% ipython --no-banner

In [1]: import numpy as np

In [2]: import numpy.linalg as la

In [3]: np.set_printoptions(precision=3, suppress=True, linewidth=120, sign=" ")

In [4]: J = np.loadtxt("run14.csv", delimiter=",")

In [5]: J
Out[5]: 
array([[ 6.,  0.,  0.,  0.,  0.],
       [ 0.,  6.,  5.,  0.,  0.],
       [ 0.,  5.,  6.,  0.,  0.],
       [ 0.,  0.,  0.,  6.,  5.],
       [ 0.,  0.,  0.,  5.,  6.]])

In [6]: evals, vecs = la.eigh(J)

In [7]: vec = np.array([6, 7, 4, 3, 0])

In [8]: round(vec @ J @ vec / (vec @ vec), 3), evals[0], evals[-1]
Out[8]: (np.float64(8.545), np.float64(1.0), np.float64(11.0))

In [9]: np.abs(J).sum(axis=1).max(), np.abs(evals).max()
Out[9]: (np.float64(11.0), np.float64(11.0))

In [10]: low = la.cholesky(J)

In [11]: J / np.sqrt(np.outer(np.diag(J), np.diag(J)))
Out[11]: 
array([[ 1.   ,  0.   ,  0.   ,  0.   ,  0.   ],
       [ 0.   ,  1.   ,  0.833,  0.   ,  0.   ],
       [ 0.   ,  0.833,  1.   ,  0.   ,  0.   ],
       [ 0.   ,  0.   ,  0.   ,  1.   ,  0.833],
       [ 0.   ,  0.   ,  0.   ,  0.833,  1.   ]])

In [12]: la.eigvalsh(J).min() > 0
Out[12]: np.True_

In [13]: low
Out[13]: 
array([[ 2.449,  0.   ,  0.   ,  0.   ,  0.   ],
       [ 0.   ,  2.449,  0.   ,  0.   ,  0.   ],
       [ 0.   ,  2.041,  1.354,  0.   ,  0.   ],
       [ 0.   ,  0.   ,  0.   ,  2.449,  0.   ],
       [ 0.   ,  0.   ,  0.   ,  2.041,  1.354]])

In [14]: W0 = np.loadtxt("test8.csv", delimiter=",")

In [15]: W0
Out[15]: 
array([[ 0.351,  0.169,  3.279,  0.553, -7.536, -0.835,  0.612],
       [-0.62 , -2.61 ,  4.039,  1.98 ,  3.181,  1.101, -4.431],
       [-0.468,  1.522, -2.518, -3.669, -0.257,  0.667, -0.227],
       [-0.563, -0.33 , -0.77 ,  0.502, -2.358, -0.167,  0.109],
       [ 0.511, -0.325,  1.039,  2.129, -1.078,  0.214, -0.571],
       [ 0.014,  0.108,  6.27 ,  0.502,  1.935, -0.279, -3.791],
       [ 0.266,  0.467,  5.306, -3.487,  1.95 , -0.789, -0.036],
       [-0.456,  3.223,  3.299,  3.512,  0.312, -0.072, -4.257],
       [ 1.193, -0.847,  3.049,  2.111, -0.701,  1.753, -2.886],
       [-0.649, -1.052, -1.911,  1.62 , -1.849, -0.335, -0.573],
       [ 0.285,  1.548, -6.446,  0.368,  3.871,  0.774,  0.046],
       [ 0.371,  0.7  ,  5.649,  2.115, -0.61 ,  0.997, -1.704],
       [ 1.164,  0.283,  2.723,  2.017, -3.722, -1.442, -0.963],
       [-0.998, -0.848,  1.01 ,  0.243,  2.526,  0.987, -0.347],
       [ 0.532,  0.308, -1.896, -0.738, -1.565, -0.58 , -0.426],
       [-0.114, -2.335,  6.275, -0.169, -6.25 , -0.628,  3.997],
       [ 0.112,  1.729,  1.647, -2.253, -7.425,  1.043, -1.878],
       [-0.292, -1.353, -2.033,  4.717, -2.241,  0.621,  0.775],
       [ 0.402, -0.422,  1.708,  0.472,  3.027,  0.277, -0.298],
       [-1.12 ,  1.378,  4.852,  2.257,  0.154, -1.699,  1.807],
       [-0.052, -2.224,  9.534,  2.218, -6.638,  0.347,  0.857],
       [ 0.395,  1.736, -0.457,  1.777,  5.996, -0.271,  0.   ],
       [ 0.041,  0.177, -1.45 , -0.721,  2.709,  1.277, -0.083],
       [ 0.326, -0.407,  4.976,  0.386,  5.358,  1.126,  1.482],
       [-1.2  ,  0.436, -1.271,  2.608,  2.008, -1.281, -1.249],
       [ 0.128, -1.172,  5.074,  1.117, -4.616, -0.947,  1.789],
       [ 0.141, -0.744, -1.297, -0.787, -2.955,  0.52 ,  0.949],
       [-0.004, -1.576, -4.549, -6.132,  1.447,  0.375, -0.248],
       [-0.423,  1.766, -6.914,  1.343,  1.751, -0.745,  0.217],
       [ 0.106,  0.491, -4.216, -0.415,  3.682,  0.453,  1.591],
       [-0.125, -0.288, -4.573,  0.228, -1.373, -0.689, -2.035],
       [ 0.735,  2.089, -1.197, -3.872, -1.68 , -0.39 , -0.993]])

In [16]: cov = np.cov(W0, rowvar=False)

In [17]: np.argwhere(np.triu(np.abs(np.corrcoef(W0.T)) > 0.8, 1))
Out[17]: array([], shape=(0, 2), dtype=int64)

In [18]: np.argsort(-W0.std(axis=0).round(6), kind="stable")
Out[18]: array([ 2,  4,  3,  6,  1,  5,  0])

In [19]: np.median(W0, axis=0)
Out[19]: array([ 0.073,  0.139,  1.024,  0.502, -0.433,  0.071, -0.237])

In [20]: np.polyfit(W0[:, 4], W0[:, 3], 1)
Out[20]: array([-0.011,  0.387])

In [21]: Y = np.array([[8, 0], [7, 9]])

In [22]: Z = np.array([[6, -5], [-7, 0]])

In [23]: A = np.kron(Y, Z)

In [24]: A
Out[24]: 
array([[ 48, -40,   0,   0],
       [-56,   0,   0,   0],
       [ 42, -35,  54, -45],
       [-49,   0, -63,   0]])

In [25]: evals, vecs = la.eig(A)

In [26]: np.sort(la.eigvals(A @ A))
Out[26]: array([  844.832,  1069.241,  5939.168,  7516.759])

In [27]: evals
Out[27]: array([ 86.699,  77.066, -32.699, -29.066])

In [28]: np.sort(la.eigvals(la.inv(A)))
Out[28]: array([-0.034, -0.031,  0.012,  0.013])

In [29]: np.sort(la.eigvals(A.T))
Out[29]: array([-32.699, -29.066,  77.066,  86.699])

In [30]: np.round(A @ vecs[:, 0] - evals[0] * vecs[:, 0], 3) + 0
Out[30]: array([ 0.,  0.,  0.,  0.])

In [31]: np.allclose(A @ A.T, A.T @ A)
Out[31]: False

In [32]: np.trace(A)
Out[32]: np.int64(102)

In [33]: np.sort(np.abs(la.eigvals(A)))
Out[33]: array([ 29.066,  32.699,  77.066,  86.699])

In [34]: (A - A.T) / 2
Out[34]: 
array([[  0. ,   8. , -21. ,  24.5],
       [ -8. ,   0. ,  17.5,   0. ],
       [ 21. , -17.5,   0. ,   9. ],
       [-24.5,   0. ,  -9. ,   0. ]])

In [35]: hat = np.triu(np.array([[-5, 4, 5, 2], [5, 1, -3, 4], [-1, 2, 1, -5], [-4, 5, 0, -4]]), 1) + np.eye(4)

In [36]: Y = hat @ A @ la.inv(hat)

In [37]: np.trace(Y), np.trace(A)
Out[37]: (np.float64(102.0), np.int64(102))

In [38]: f = np.array([-3, -3, 0, -1])

In [39]: Y = A + np.outer(f, np.eye(4)[2])

In [40]: la.matrix_rank(la.inv(Y) - la.inv(A), tol=1e-8)
Out[40]: np.int64(1)

In [41]: np.round(la.det(Y) / la.det(A), 3), round(1 + la.solve(A, f)[2], 3)
Out[41]: (np.float64(0.974), np.float64(0.974))

In [42]: Y
Out[42]: 
array([[ 48., -40.,  -3.,   0.],
       [-56.,   0.,  -3.,   0.],
       [ 42., -35.,  54., -45.],
       [-49.,   0., -64.,   0.]])

In [43]: W = np.array([[0, 2, 0, -2],
    ...:     [0, 1, -1, -1],
    ...:     [-2, 1, -2, -1],
    ...:     [1, -2, -2, -2],
    ...:     [2, 1, 1, -1]])

In [44]: coef = np.array([1, 1, 1, 1])

In [45]: act = np.maximum(J @ W + coef, 0)

In [46]: la.matrix_rank(act)
Out[46]: np.int64(3)

In [47]: act
Out[47]: 
array([[  1.,  13.,   1.,   0.],
       [  0.,  12.,   0.,   0.],
       [  0.,  12.,   0.,   0.],
       [ 17.,   0.,   0.,   0.],
       [ 18.,   0.,   0.,   0.]])

In [48]: (act > 0).mean(axis=0)
Out[48]: array([ 0.6,  0.6,  0.2,  0. ])

In [49]: Z = np.array([[4, 4, 0], [5, 0, 5], [4, 5, -2], [-2, 5, 3]])

In [50]: act @ Z
Out[50]: 
array([[ 73.,   9.,  63.],
       [ 60.,   0.,  60.],
       [ 60.,   0.,  60.],
       [ 68.,  68.,   0.],
       [ 72.,  72.,   0.]])

In [51]: W @ Z
Out[51]: 
array([[ 14, -10,   4],
       [  3, -10,   4],
       [ -9, -23,   6],
       [-10, -16, -12],
       [ 19,   8,   0]])

In [52]: X = np.load("w.npy")

In [53]: X
Out[53]: 
array([[ 0.362,  1.603, -1.109, -0.785],
       [-0.539, -0.172, -0.751, -0.914],
       [-0.975, -0.206, -0.152,  0.038],
       [ 0.356,  0.881,  0.021, -0.797],
       [-0.697, -0.113,  0.066, -1.247],
       [ 0.446,  1.511,  0.911, -0.77 ],
       [ 0.25 , -0.412,  0.317,  0.615],
       [ 0.804, -0.652,  0.125,  0.22 ]])

In [54]: Q, Rm = la.qr(X)

In [55]: np.abs(np.diag(Rm))
Out[55]: array([ 1.701,  2.39 ,  1.581,  1.484])

In [56]: f = np.array([-2, 1, 1, -1, 2, 1, 2, 1, 1])

In [57]: g = np.array([1, 3, -3, 2, -1, -1, -1, -1, 1])

In [58]: E = np.outer(f, g)

In [59]: E
Out[59]: 
array([[-2, -6,  6, -4,  2,  2,  2,  2, -2],
       [ 1,  3, -3,  2, -1, -1, -1, -1,  1],
       [ 1,  3, -3,  2, -1, -1, -1, -1,  1],
       [-1, -3,  3, -2,  1,  1,  1,  1, -1],
       [ 2,  6, -6,  4, -2, -2, -2, -2,  2],
       [ 1,  3, -3,  2, -1, -1, -1, -1,  1],
       [ 2,  6, -6,  4, -2, -2, -2, -2,  2],
       [ 1,  3, -3,  2, -1, -1, -1, -1,  1],
       [ 1,  3, -3,  2, -1, -1, -1, -1,  1]])

In [60]: rk = la.matrix_rank(E)

In [61]: rk
Out[61]: np.int64(1)

In [62]: N = la.svd(E)[2][rk:].T

In [63]: N.shape
Out[63]: (9, 8)

In [64]: np.allclose(E @ N, 0)
Out[64]: True

In [65]: [int(la.matrix_rank(np.delete(E, i, axis=0))) for i in range(9)]
Out[65]: [1, 1, 1, 1, 1, 1, 1, 1, 1]

In [66]: N @ N.T
Out[66]: 
array([[ 0.964, -0.107,  0.107, -0.071,  0.036,  0.036,  0.036,  0.036, -0.036],
       [-0.107,  0.679,  0.321, -0.214,  0.107,  0.107,  0.107,  0.107, -0.107],
       [ 0.107,  0.321,  0.679,  0.214, -0.107, -0.107, -0.107, -0.107,  0.107],
       [-0.071, -0.214,  0.214,  0.857,  0.071,  0.071,  0.071,  0.071, -0.071],
       [ 0.036,  0.107, -0.107,  0.071,  0.964, -0.036, -0.036, -0.036,  0.036],
       [ 0.036,  0.107, -0.107,  0.071, -0.036,  0.964, -0.036, -0.036,  0.036],
       [ 0.036,  0.107, -0.107,  0.071, -0.036, -0.036,  0.964, -0.036,  0.036],
       [ 0.036,  0.107, -0.107,  0.071, -0.036, -0.036, -0.036,  0.964,  0.036],
       [-0.036, -0.107,  0.107, -0.071,  0.036,  0.036,  0.036,  0.036,  0.964]])
